$ ipython --no-banner

In [1]: import numpy as np

In [2]: import numpy.linalg as la

In [3]: np.set_printoptions(suppress=True, linewidth=140)

In [4]: m1 = np.loadtxt("layer15.csv", delimiter=",")

In [5]: m1
Out[5]: 
array([[ 1., -1.],
       [ 1.,  0.],
       [ 1.,  1.],
       [ 1.,  2.]])

In [6]: Q = m1.astype(float).copy()

In [7]: for j in range(2):
   ...:     Q[:, j] -= Q[:, :j] @ (Q[:, :j].T @ Q[:, j])
   ...:     Q[:, j] /= la.norm(Q[:, j])
   ...: 

In [8]: Q.T @ Q
Out[8]: 
array([[1., 0.],
       [0., 1.]])

In [9]: cov = m1.T @ m1

In [10]: cov
Out[10]: 
array([[4., 2.],
       [2., 6.]])

In [11]: np.round(la.eigvalsh(cov)[::-1], 4)
Out[11]: array([7.2361, 2.7639])

In [12]: (m1 @ m1.T).shape
Out[12]: (4, 4)

In [13]: np.round(la.svd(m1, compute_uv=False) ** 2, 4)
Out[13]: array([7.2361, 2.7639])

In [14]: np.allclose(cov, cov.T)
Out[14]: True

In [15]: mat = np.load("m.npy")

In [16]: mat
Out[16]: 
array([[6., 1., 1., 1.],
       [1., 6., 1., 1.],
       [1., 1., 6., 1.],
       [1., 1., 1., 6.]])

In [17]: t = np.radians(39)

In [18]: r_ = np.eye(4)

In [19]: r_[3, 3] = r_[1, 1] = np.cos(t)

In [20]: r_[3, 1], r_[1, 3] = -np.sin(t), np.sin(t)

In [21]: r_.round(4)
Out[21]: 
array([[ 1.    ,  0.    ,  0.    ,  0.    ],
       [ 0.    ,  0.7771,  0.    ,  0.6293],
       [ 0.    ,  0.    ,  1.    ,  0.    ],
       [ 0.    , -0.6293,  0.    ,  0.7771]])

In [22]: Y = mat @ r_.T

In [23]: np.round(la.svd(mat, compute_uv=False), 4), np.round(la.svd(Y, compute_uv=False), 4)
Out[23]: (array([9., 5., 5., 5.]), array([9., 5., 5., 5.]))

In [24]: Y.round(4)
Out[24]: 
array([[ 6.    ,  1.4065,  1.    ,  0.1478],
       [ 1.    ,  5.2922,  1.    , -2.9988],
       [ 1.    ,  1.4065,  6.    ,  0.1478],
       [ 1.    ,  4.5531,  1.    ,  4.0336]])

In [25]: x0 = np.ones(4)

In [26]: for _ in range(3):
    ...:     x0 = mat @ x0
    ...:     x0 /= la.norm(x0)
    ...:     print(round(x0 @ mat @ x0, 4))
    ...: 
9.0
9.0
9.0

In [27]: x0
Out[27]: array([0.5, 0.5, 0.5, 0.5])

In [28]: round(float(la.eigvalsh(mat)[-1]), 4)
Out[28]: 9.0

In [29]: K = np.loadtxt("w.csv", delimiter=",")

In [30]: K
Out[30]: 
array([[ 0.,  0.,  0.,  0.],
       [-2., -2.,  0.,  0.],
       [ 1.,  2.,  0.,  0.],
       [ 1.,  2., -2., -2.]])

In [31]: # triangular

In [32]: Uu, sv, Vt = la.svd(K)

In [33]: evecs = Vt[:(sv > 1e-8).sum()]

In [34]: rng = np.random.default_rng(89)

In [35]: x0 = K[1] + 4 * K[3] + rng.integers(2) * np.eye(4)[2]

In [36]: x0
Out[36]: array([ 2.,  6., -7., -8.])

In [37]: np.round(evecs.T @ evecs, 4) + 0
Out[37]: 
array([[1. , 0. , 0. , 0. ],
       [0. , 1. , 0. , 0. ],
       [0. , 0. , 0.5, 0.5],
       [0. , 0. , 0.5, 0.5]])

In [38]: np.round(np.diag(evecs.T @ evecs), 4)
Out[38]: array([1. , 1. , 0.5, 0.5])

In [39]: round(float(la.norm(x0 - evecs.T @ evecs @ x0)), 4)
Out[39]: 0.7071
